% python3 -q
>>> import numpy as np
>>> import numpy.linalg as la
>>> np.set_printoptions(suppress=True, linewidth=120)
>>> def rd(a):
...     return np.round(a, 1) + 0
... 
>>> r0 = np.array([-4, 4, 9, 1, 7, 9, 3, -6])
>>> v = np.array([-3, 2, -2, -1, -1])
>>> mat = r0[:, None] + v[None, :]
>>> print(mat)
[[-7 -2 -6 -5 -5]
 [ 1  6  2  3  3]
 [ 6 11  7  8  8]
 [-2  3 -1  0  0]
 [ 4  9  5  6  6]
 [ 6 11  7  8  8]
 [ 0  5  1  2  2]
 [-9 -4 -8 -7 -7]]
>>> # rows 2 and 5 are equal
>>> Uu, sigma, Vh = la.svd(mat)
>>> evecs = Vh[:(sigma > 1e-8).sum()]
>>> rng = np.random.default_rng(69)
>>> vec = mat[0] + 4 * mat[7] + rng.integers(2) * np.eye(5)[0]
>>> print(vec)
[-43. -18. -38. -33. -33.]
>>> print(np.allclose(evecs.T @ evecs @ vec, vec))
True
>>> print(rd(la.norm(vec - evecs.T @ evecs @ vec)))
0.0
>>> print(rd(np.diag(evecs.T @ evecs)))
[0.5 0.8 0.3 0.2 0.2]
>>> print(la.matrix_rank(np.vstack([mat, vec])))
2
>>> out = mat + rng.integers(-2, 3, (8, 2)) @ rng.integers(-2, 3, (2, 5))
>>> print(out)
[[ -9  -1  -8  -3  -4]
 [ -1   7   0   5   4]
 [  2  13   9   8  10]
 [ -8   6  -4   4   3]
 [  2  10   3   8   7]
 [  0  14   7  10  11]
 [ -2   6  -1   4   3]
 [-11  -3 -10  -5  -6]]
>>> print(la.matrix_rank(out - mat, tol=1e-8))
2
>>> print(out - mat)
[[-2  1 -2  2  1]
 [-2  1 -2  2  1]
 [-4  2  2  0  2]
 [-6  3 -3  4  3]
 [-2  1 -2  2  1]
 [-6  3  0  2  3]
 [-2  1 -2  2  1]
 [-2  1 -2  2  1]]
>>> print(np.unique(mat.round(6), axis=0).shape)
(7, 5)
>>> print(np.abs(np.diag(la.qr(mat)[1])) > 1e-9)
[ True  True False False False]
>>> print(la.lstsq(mat[:-1].T, mat[-1])[2])
2
>>> out = mat[0, 0] * mat[1:] - np.outer(mat[1:, 0], mat[0])
>>> print(out)
[[  0 -40  -8 -16 -16]
 [  0 -65 -13 -26 -26]
 [  0 -25  -5 -10 -10]
 [  0 -55 -11 -22 -22]
 [  0 -65 -13 -26 -26]
 [  0 -35  -7 -14 -14]
 [  0  10   2   4   4]]
>>> print(la.matrix_rank(out), la.matrix_rank(mat))
1 2
>>> print(rd(mat[:, 0] / mat[0, 0]))
[ 1.  -0.1 -0.9  0.3 -0.6 -0.9  0.   1.3]
>>> A = np.loadtxt("case1.csv", delimiter=",")
>>> print(A)
[[  0.4  -5.5  -3.7  12.2   0.8]
 [  1.3   1.2  -0.8  -3.   -0.3]
 [  2.5  -1.8  -2.1   3.6   0.5]
 [  0.9   1.   -1.6  -4.5   0. ]
 [  3.7   5.7   4.1   2.3  -0.4]
 [  0.6  -1.9  -8.3   0.5  -0.9]
 [ -6.8  -0.7  -8.3 -17.3  -2.5]
 [  1.8  -5.8 -10.    9.2   0. ]
 [ -0.3  -4.8  -5.9   8.5   0.3]
 [ -1.9  -1.3  -6.3  -0.1  -0.1]
 [  0.4  -1.7  -4.8   1.5  -1.1]
 [ -0.8   3.5   2.2  -4.2  -0.7]
 [  2.4  -5.   -7.4  15.5   0.9]
 [  4.3   0.2   4.8  12.4   1.4]
 [ -0.2  -3.3 -11.4   5.9  -1.3]
 [  2.3   0.2  -2.9  -1.3  -0.2]
 [ -3.4   0.6   5.  -11.8   0.5]
 [ -1.8  -4.2  -1.3  -4.6   0.4]
 [  0.2  -2.1  -6.6  -3.    0. ]
 [ -1.6  -6.4  -4.6   2.8   1.2]
 [  3.5   2.4  -2.9   5.1  -0.7]
 [  3.2  -1.2   1.9   5.8   1.2]
 [ -4.3   1.6   1.4  -3.9  -0.8]
 [  4.8  -2.5   1.9  17.1   2.1]
 [ -4.1  -6.2  -6.   -7.    0.1]
 [  1.5  -1.9  -4.1  12.    0. ]
 [  1.3  -3.5  -1.3  -0.6   0.9]
 [ -1.9  -2.6  -7.2  -4.2  -0.9]
 [  5.5   2.5   5.4   8.5   1.5]
 [  5.    3.7   4.   12.4   0.8]
 [  1.6  -3.7   1.2   8.8   1. ]]
>>> proj = A @ la.solve(A.T @ A, A.T)
>>> print(rd(np.diag(proj)))
[0.2 0.1 0.1 0.1 0.1 0.1 0.3 0.2 0.1 0.3 0.2 0.  0.2 0.1 0.2 0.1 0.2 0.1 0.2 0.2 0.2 0.1 0.2 0.2 0.2 0.1 0.2 0.1 0.2
 0.2 0.2]
>>> dist = la.norm(A[:, None] - A[None], axis=-1)
>>> print(la.matrix_rank(dist ** 2))
7
>>> print(dist.mean(axis=1).argmax())
6
>>> print(dist.shape)
(31, 31)
>>> print((dist + 1e9 * np.eye(31)).round(6).argmin(axis=1))
[25  3 10  1 28  9 24  8  0 10  9 22  0 29  7  1 22 26 27 10  2 30 11 13 27  0 15 18 29 13 21]
>>> def softmax(z):
...     e = np.exp(z - z.max(axis=-1, keepdims=True))
...     return e / e.sum(axis=-1, keepdims=True)
... 
>>> print(rd(softmax(A[13])))
[0. 0. 0. 1. 0.]
>>> print(rd(softmax(A[13] + 3)))
[0. 0. 0. 1. 0.]
>>> print(rd(softmax(10 * A[13])))
[0. 0. 0. 1. 0.]
>>> scores = A @ A.T / np.sqrt(5)
>>> print(rd(softmax(scores)[13] @ A))
[ 4.8 -2.5  1.9 17.1  2.1]
>>> arr = np.loadtxt("block13.csv", delimiter=",")
>>> print(arr)
[[ 10.   0.   8.  -8.  -8.  -8.  -6.  -4.]
 [ 25.   0.  20. -20. -20. -20. -15. -10.]
 [ 15.   0.  12. -12. -12. -12.  -9.  -6.]
 [ 25.   0.  20. -20. -20. -20. -15. -10.]
 [  0.   0.   0.   0.   0.   0.   0.   0.]
 [ 25.   0.  20. -20. -20. -20. -15. -10.]]
>>> Uu, sigma, Vh = la.svd(arr)
>>> evecs = Vh[:(sigma > 1e-8).sum()]
>>> vec = arr[4] + -3 * arr[5] + rng.integers(2) * np.eye(8)[1]
>>> print(vec)
[-75.   1. -60.  60.  60.  60.  45.  30.]
>>> print(la.matrix_rank(np.vstack([arr, vec])))
2
>>> print(np.allclose(evecs.T @ evecs @ vec, vec))
False
>>> print(np.unique(arr.round(6), axis=0).shape)
(4, 8)
>>> print(np.abs(np.diag(la.qr(arr)[1])) > 1e-9)
[ True False False False False False]
>>> print(rd(np.trace(la.pinv(arr) @ arr)))
1.0
>>> print(rd(arr @ la.pinv(arr) @ arr))
[[ 10.   0.   8.  -8.  -8.  -8.  -6.  -4.]
 [ 25.   0.  20. -20. -20. -20. -15. -10.]
 [ 15.   0.  12. -12. -12. -12.  -9.  -6.]
 [ 25.   0.  20. -20. -20. -20. -15. -10.]
 [  0.   0.   0.   0.   0.   0.   0.   0.]
 [ 25.   0.  20. -20. -20. -20. -15. -10.]]
>>> out = arr[0, 0] * arr[1:] - np.outer(arr[1:, 0], arr[0])
>>> print(out)
[[0. 0. 0. 0. 0. 0. 0. 0.]
 [0. 0. 0. 0. 0. 0. 0. 0.]
 [0. 0. 0. 0. 0. 0. 0. 0.]
 [0. 0. 0. 0. 0. 0. 0. 0.]
 [0. 0. 0. 0. 0. 0. 0. 0.]]
>>> print(np.flatnonzero(~out.round(6).any(axis=1)))
[0 1 2 3 4]
>>> print(arr[:, 0] / arr[0, 0])
[1.  2.5 1.5 2.5 0.  2.5]
>>> print(la.matrix_rank(out), la.matrix_rank(arr))
0 1
>>> out = arr + rng.integers(-2, 3, (6, 1)) @ rng.integers(-2, 3, (1, 8))
>>> print(out)
[[ 10.   1.   7.  -7.  -8. -10.  -5.  -6.]
 [ 25.  -2.  22. -22. -20. -16. -17.  -6.]
 [ 15.   0.  12. -12. -12. -12.  -9.  -6.]
 [ 25.   2.  18. -18. -20. -24. -13. -14.]
 [  0.  -2.   2.  -2.   0.   4.  -2.   4.]
 [ 25.   2.  18. -18. -20. -24. -13. -14.]]
>>> print(rd(la.svd(out - arr, compute_uv=False)))
[14.3  0.   0.   0.   0.   0. ]
